$ python3 -q
>>> import numpy as np
>>> from numpy import linalg as LA
>>> np.set_printoptions(precision=2, suppress=True, linewidth=160)
>>> rnd = lambda a: np.round(a, 2) + 0
>>> out = np.array([[2, 2, 0, 2, 0],
...     [1, 1, 2, 2, 2],
...     [2, 3, 2, 2, 3],
...     [1, 1, 1, 3, 2],
...     [2, 0, 2, 2, 3]])
>>> A = out + out.T
>>> print(A)
[[4 3 2 3 2]
 [3 2 5 3 2]
 [2 5 4 3 5]
 [3 3 3 6 4]
 [2 2 5 4 6]]
>>> out = np.array([[-3, -2], [-1, 0]])
>>> Z = np.kron(out, A)
>>> print(Z.shape)
(10, 10)
>>> print(LA.matrix_rank(Z))
10
>>> print(rnd(LA.norm(Z, 2)), rnd(LA.norm(out, 2) * LA.norm(A, 2)))
64.93 64.93
>>> mat = np.array([[0, 0, -3, -1],
...     [0, 2, 5, 1],
...     [3, 5, 4, -3],
...     [2, -2, 5, 3],
...     [-2, 2, -1, 5]])
>>> mat[0] = mat[3]
>>> print(mat)
[[ 2 -2  5  3]
 [ 0  2  5  1]
 [ 3  5  4 -3]
 [ 2 -2  5  3]
 [-2  2 -1  5]]
>>> proj = mat @ LA.solve(mat.T @ mat, mat.T)
>>> print(np.allclose(proj @ proj, proj))
True
>>> print(LA.matrix_rank(np.eye(5) - proj))
1
>>> print(rnd(np.trace(proj)))
4.0
>>> print(rnd(np.diag(proj)))
[0.5 1.  1.  0.5 1. ]
>>> print(rnd(proj))
[[0.5 0.  0.  0.5 0. ]
 [0.  1.  0.  0.  0. ]
 [0.  0.  1.  0.  0. ]
 [0.5 0.  0.  0.5 0. ]
 [0.  0.  0.  0.  1. ]]
>>> print(rnd(LA.eigvalsh(proj)))
[0. 1. 1. 1. 1.]
>>> T = np.stack([mat, -3 * mat, mat[::-1]])
>>> print(LA.matrix_rank(T.reshape(3, -1)))
2
>>> arr = np.loadtxt("mat.csv", delimiter=",")
>>> print(arr)
[[ -8.11 -30.31   9.94]
 [ -9.23 -30.75  11.06]
 [ -9.46 -31.24   9.02]
 [-11.6  -30.08   9.61]
 [-10.41 -28.93  11.31]
 [ -8.18 -30.64  10.6 ]
 [-10.5  -30.32  11.07]
 [ -9.51 -29.51   9.83]
 [ -9.48 -29.63  10.63]
 [ -9.69 -30.13  10.65]
 [-11.76 -28.94  10.28]
 [-11.56 -31.54   8.49]
 [-11.68 -31.78   9.44]
 [-10.5  -31.42  10.26]
 [-10.69 -31.01   9.67]
 [-11.1  -28.35  10.04]
 [-10.97 -29.43   9.25]
 [ -9.15 -29.56  11.48]
 [-10.45 -29.54  10.55]
 [-10.86 -29.27  10.66]
 [ -8.96 -29.72  11.12]
 [ -8.32 -30.97   8.35]
 [-12.22 -30.09   9.08]]
>>> d = LA.norm(arr[:, None] - arr[None], axis=-1)
>>> print(rnd(d[:5, :5]))
[[0.   1.64 1.88 3.51 3.01]
 [1.64 0.   2.11 2.86 2.18]
 [1.88 2.11 0.   2.5  3.39]
 [3.51 2.86 2.5  0.   2.37]
 [3.01 2.18 3.39 2.37 0.  ]]
>>> print((d + 1e9 * np.eye(23)).round(6).argmin(axis=1))
[ 5  9 21 22 19  0  9  8  9  8 15 12 11 14 13 10  3 20 19 18 17  2  3]
>>> print(d.mean(axis=1).argmax())
21
>>> proj = arr @ LA.solve(arr.T @ arr, arr.T)
>>> print(rnd(np.trace(proj)))
3.0
>>> print(np.allclose(proj @ proj, proj))
True
>>> print(rnd(proj @ arr[:, 2]))
[ 9.94 11.06  9.02  9.61 11.31 10.6  11.07  9.83 10.63 10.65 10.28  8.49  9.44 10.26  9.67 10.04  9.25 11.48 10.55 10.66 11.12  8.35  9.08]
>>> print(rnd(LA.eigvalsh(proj)))
[0. 0. 0. 0. 0. 0. 0. 0. 0. 0. 0. 0. 0. 0. 0. 0. 0. 0. 0. 0. 1. 1. 1.]
>>> rng = np.random.default_rng(173545)
>>> out = arr + rng.integers(-2, 3, (23, 1)) @ rng.integers(-2, 3, (1, 3))
>>> print(rnd(out))
[[ -9.11 -28.31  10.94]
 [-11.23 -26.75  13.06]
 [ -8.46 -33.24   8.02]
 [-12.6  -28.08  10.61]
 [-10.41 -28.93  11.31]
 [ -7.18 -32.64   9.6 ]
 [-12.5  -26.32  13.07]
 [-10.51 -27.51  10.83]
 [-11.48 -25.63  12.63]
 [ -9.69 -30.13  10.65]
 [-11.76 -28.94  10.28]
 [-10.56 -33.54   7.49]
 [-11.68 -31.78   9.44]
 [ -9.5  -33.42   9.26]
 [ -8.69 -35.01   7.67]
 [-11.1  -28.35  10.04]
 [-12.97 -25.43  11.25]
 [-10.15 -27.56  12.48]
 [ -9.45 -31.54   9.55]
 [ -8.86 -33.27   8.66]
 [ -9.96 -27.72  12.12]
 [-10.32 -26.97  10.35]
 [-10.22 -34.09   7.08]]
>>> print(rnd(out - arr))
[[-1.  2.  1.]
 [-2.  4.  2.]
 [ 1. -2. -1.]
 [-1.  2.  1.]
 [ 0.  0.  0.]
 [ 1. -2. -1.]
 [-2.  4.  2.]
 [-1.  2.  1.]
 [-2.  4.  2.]
 [ 0.  0.  0.]
 [ 0.  0.  0.]
 [ 1. -2. -1.]
 [ 0.  0.  0.]
 [ 1. -2. -1.]
 [ 2. -4. -2.]
 [ 0.  0.  0.]
 [-2.  4.  2.]
 [-1.  2.  1.]
 [ 1. -2. -1.]
 [ 2. -4. -2.]
 [-1.  2.  1.]
 [-2.  4.  2.]
 [ 2. -4. -2.]]
>>> print(rnd(LA.svd(out - arr, compute_uv=False)))
[15.87  0.    0.  ]
>>> print(rnd(np.abs(out - arr).sum(axis=1)))
[4. 8. 4. 4. 0. 4. 8. 4. 8. 0. 0. 4. 0. 4. 8. 0. 8. 4. 4. 8. 4. 8. 8.]
>>> idx = rng.permutation(3)
>>> out = arr[:, idx] * rng.choice([-1, 1], 3)
>>> print(out)
[[ 30.31   8.11  -9.94]
 [ 30.75   9.23 -11.06]
 [ 31.24   9.46  -9.02]
 [ 30.08  11.6   -9.61]
 [ 28.93  10.41 -11.31]
 [ 30.64   8.18 -10.6 ]
 [ 30.32  10.5  -11.07]
 [ 29.51   9.51  -9.83]
 [ 29.63   9.48 -10.63]
 [ 30.13   9.69 -10.65]
 [ 28.94  11.76 -10.28]
 [ 31.54  11.56  -8.49]
 [ 31.78  11.68  -9.44]
 [ 31.42  10.5  -10.26]
 [ 31.01  10.69  -9.67]
 [ 28.35  11.1  -10.04]
 [ 29.43  10.97  -9.25]
 [ 29.56   9.15 -11.48]
 [ 29.54  10.45 -10.55]
 [ 29.27  10.86 -10.66]
 [ 29.72   8.96 -11.12]
 [ 30.97   8.32  -8.35]
 [ 30.09  12.22  -9.08]]
>>> Uu, _, VT = LA.svd(arr.T @ out)
>>> print(rnd(Uu @ VT))
[[ 0. -1.  0.]
 [-1.  0.  0.]
 [ 0.  0. -1.]]
